>>> import numpy as np
>>> np.set_printoptions(precision=2, suppress=True, linewidth=100)
>>> arr = np.load("dump.npy")
>>> arr
array([[-3, -2, -1,  0],
       [ 1,  2,  3,  4],
       [ 5,  6,  7,  8],
       [ 9, 10, 11, 12],
       [13, 14, 15, 16]])
>>> # looks like rank 2
>>> left, s, vt = np.linalg.svd(arr)
>>> s.round(2) + 0
array([38.72,  3.27,  0.  ,  0.  ])
>>> Y = left[:, :2] @ np.diag(s[:2]) @ vt[:2]
>>> Y.round(2) + 0
array([[-3., -2., -1.,  0.],
       [ 1.,  2.,  3.,  4.],
       [ 5.,  6.,  7.,  8.],
       [ 9., 10., 11., 12.],
       [13., 14., 15., 16.]])
>>> np.linalg.matrix_rank(Y)
np.int64(2)
>>> np.linalg.matrix_rank(arr, rtol=0.05)
np.int64(2)
>>> round(np.linalg.norm(arr - Y) / np.linalg.norm(arr), 2)
np.float64(0.0)
>>> round(np.abs(arr - Y).max(), 2)
np.float64(0.0)
>>> r0 = np.array([2, 1])
>>> np.polyval(r0, arr[1])
array([3, 5, 7, 9])
>>> np.cross(arr[1, :3], arr[0, :3])
array([ 4, -8,  4])
>>> Y = arr / np.linalg.norm(arr, axis=1, keepdims=True)
>>> C2 = Y @ Y.T
>>> np.argwhere(np.triu(np.abs(C2) > 0.95, 1))
array([[1, 2],
       [1, 3],
       [2, 3],
       [2, 4],
       [3, 4]])
>>> C2
array([[ 1.  , -0.49, -0.69, -0.73, -0.75],
       [-0.49,  1.  ,  0.97,  0.95,  0.94],
       [-0.69,  0.97,  1.  ,  1.  ,  1.  ],
       [-0.73,  0.95,  1.  ,  1.  ,  1.  ],
       [-0.75,  0.94,  1.  ,  1.  ,  1.  ]])
>>> T = np.stack([arr, 4 * arr, arr[::-1]])
>>> T.sum(axis=0)
array([[-2,  4, 10, 16],
       [14, 20, 26, 32],
       [30, 36, 42, 48],
       [46, 52, 58, 64],
       [62, 68, 74, 80]])
>>> np.linalg.matrix_rank(T)
array([2, 2, 2])
>>> np.einsum("bij,cij->bc", T, T)
array([[ 1510,  6040,   230],
       [ 6040, 24160,   920],
       [  230,   920,  1510]])
>>> np.linalg.norm(T, axis=(1, 2))
array([ 38.86, 155.43,  38.86])
>>> (T @ arr.T).shape
(3, 5, 5)
>>> T.shape
(3, 5, 4)
>>> A = np.load("run12.npy")
>>> A
array([[-1.,  0.],
       [ 0., -1.]])
>>> np.linalg.norm(A, axis=0)
array([1., 1.])
>>> evals, vecs = np.linalg.eigh(A)
>>> np.linalg.eigvalsh(A @ A)
array([1., 1.])
>>> (evals > 1e-8).sum(), (evals < -1e-8).sum()
(np.int64(0), np.int64(2))
>>> np.linalg.svd(A, compute_uv=False)
array([1., 1.])
>>> np.linalg.eigvalsh(A + -2 * np.eye(2))
array([-3., -3.])
>>> vecs.T @ A @ vecs
array([[-1.,  0.],
       [ 0., -1.]])
>>> evals
array([-1., -1.])
>>> evals.sum(), np.trace(A)
(np.float64(-2.0), np.float64(-2.0))
>>> evals, vecs = np.linalg.eig(A)
>>> np.sort(np.linalg.eigvals(A.T))
array([-1., -1.])
>>> np.sort(np.linalg.eigvals(A @ A))
array([1., 1.])
>>> np.prod(evals)
np.float64(1.0)
>>> np.sort(np.linalg.eigvals(np.linalg.inv(A)))
array([-1., -1.])
>>> x0 = np.array([2, 3])
>>> rhs = A @ x0
>>> c, lr = np.zeros(2), 1 / np.linalg.norm(A, 2) ** 2
>>> for i in range(60):
...     c -= lr * A.T @ (A @ c - rhs)
...     if i % 10 == 0: print(i, round(np.linalg.norm(A @ c - rhs), 2))
... 
0 0.0
10 0.0
20 0.0
30 0.0
40 0.0
50 0.0
>>> np.round(np.linalg.cond(A), 2)
np.float64(1.0)
>>> A @ A
array([[1., 0.],
       [0., 1.]])
>>> np.sort(np.abs(np.linalg.eigvals(A)))
array([1., 1.])
>>> (A + A.T) / 2
array([[-1.,  0.],
       [ 0., -1.]])
>>> round(np.abs(np.linalg.eigvals(A)).max(), 2)
np.float64(1.0)
>>> W0 = np.maximum(np.array([[4, -6],
...     [0, 8],
...     [4, -7],
...     [4, -4],
...     [-7, -9],
...     [-9, 0],
...     [-2, 7],
...     [0, 1],
...     [-7, 4],
...     [-3, 9],
...     [8, -8],
...     [-8, 8],
...     [1, 1],
...     [-7, 6],
...     [1, 6],
...     [-6, -8],
...     [8, 6],
...     [8, 4]]) @ np.array([[4, 5, 0, 4], [4, 1, 4, 5]]) + np.array([0, 2, 2, 0]), 0)
>>> W0
array([[ 0, 16,  0,  0],
       [32, 10, 34, 40],
       [ 0, 15,  0,  0],
       [ 0, 18,  0,  0],
       [ 0,  0,  0,  0],
       [ 0,  0,  2,  0],
       [20,  0, 30, 27],
       [ 4,  3,  6,  5],
       [ 0,  0, 18,  0],
       [24,  0, 38, 33],
       [ 0, 34,  0,  0],
       [ 0,  0, 34,  8],
       [ 8,  8,  6,  9],
       [ 0,  0, 26,  2],
       [28, 13, 26, 34],
       [ 0,  0,  0,  0],
       [56, 48, 26, 62],
       [48, 46, 18, 52]])
>>> proj = W0 @ np.linalg.solve(W0.T @ W0, W0.T)
>>> round(float(np.trace(proj)), 2)
4.0
>>> np.allclose(proj @ proj, proj)
True
>>> np.linalg.matrix_rank(np.eye(18) - proj)
np.int64(14)
>>> E = np.loadtxt("data.csv", delimiter=",")
>>> E
array([[-10.15,   3.34, -15.5 ],
       [ -9.23,   3.28, -13.44],
       [ -1.29,   0.72,  -2.13],
       [-11.88,   3.59, -17.01],
       [ -6.63,   2.32,  -9.96],
       [  0.15,   0.07,  -0.52],
       [  0.27,   0.58,  -0.37],
       [ -2.51,   0.63,  -4.3 ],
       [ -3.64,   1.37,  -5.1 ],
       [ -9.14,   3.1 , -13.52],
       [ -1.21,   0.7 ,  -2.25],
       [ -7.61,   2.54, -11.42],
       [ -8.97,   2.66, -13.27],
       [ -9.09,   2.87, -13.13],
       [ -3.77,   1.32,  -5.94]])
>>> d = np.linalg.norm(E[:, None] - E[None], axis=-1)
>>> d[11].round(6).argsort(kind="stable")[:4]
array([11,  4, 13, 12])
>>> np.linalg.matrix_rank(d ** 2)
np.int64(5)
>>> (d + 1e9 * np.eye(15)).round(6).argmin(axis=1)
array([ 9,  9, 10,  0, 11,  6,  5,  8, 14,  1,  2,  4, 13, 12,  8])
>>> d.mean(axis=1).argmax()
np.int64(3)
>>> np.unravel_index(d.round(6).argmax(), d.shape)
(np.int64(3), np.int64(6))
>>> m1 = np.loadtxt("case14.csv", delimiter=",")
>>> m1
array([[  0.,   0.,   0.],
       [ -8.,  -9.,   4.],
       [ -8.,  -9.,   4.],
       [ -8.,  -6.,   9.],
       [  2.,   1.,  -1.],
       [ -8.,  -6.,   9.],
       [  0.,   0.,   0.],
       [ -8.,  -9.,   4.],
       [ -8.,  -6.,   9.],
       [-16., -15.,  13.],
       [ -8.,  -6.,   9.],
       [  0.,   0.,   0.],
       [ -8.,  -6.,   9.],
       [ -6.,  -5.,   8.],
       [ -6.,  -5.,   8.],
       [  0.,   0.,   0.],
       [  0.,   0.,   0.],
       [  0.,   0.,   0.],
       [ -8.,  -6.,   9.],
       [-16., -15.,  13.],
       [  0.,   0.,   0.]])
>>> # rows 1 and 2 are equal
>>> x0 = np.array([-3, 2, 0])
>>> rhs = m1 @ x0
>>> c, lr = np.zeros(3), 1 / np.linalg.norm(m1, 2) ** 2
>>> for i in range(12):
...     c -= lr * m1.T @ (m1 @ c - rhs)
...     if i % 2 == 0: print(i, round(np.linalg.norm(m1 @ c - rhs), 2))
... 
0 7.67
2 7.37
4 7.09
6 6.82
8 6.57
10 6.35
>>> round(float(np.linalg.cond(m1)), 2)
50.22
>>> c
array([-0.44, -0.28,  0.58])
>>> X = np.load("test17.npy")
>>> X
array([[ 1, -1, -1,  1, -1,  1,  1, -1],
       [ 1,  1,  1,  1, -1, -1, -1, -1]])
>>> # column 2 repeats column 1
>>> np.count_nonzero(X)
np.int64(16)
>>> np.zeros(2, 8)
Traceback (most recent call last):
  File "<python-input-79>", line 1, in <module>
    np.zeros(2, 8)
    ~~~~~~~~^^^^^^
TypeError: Cannot interpret '8' as a data type
>>> X - X[0]
array([[ 0,  0,  0,  0,  0,  0,  0,  0],
       [ 0,  2,  2,  0,  0, -2, -2,  0]])
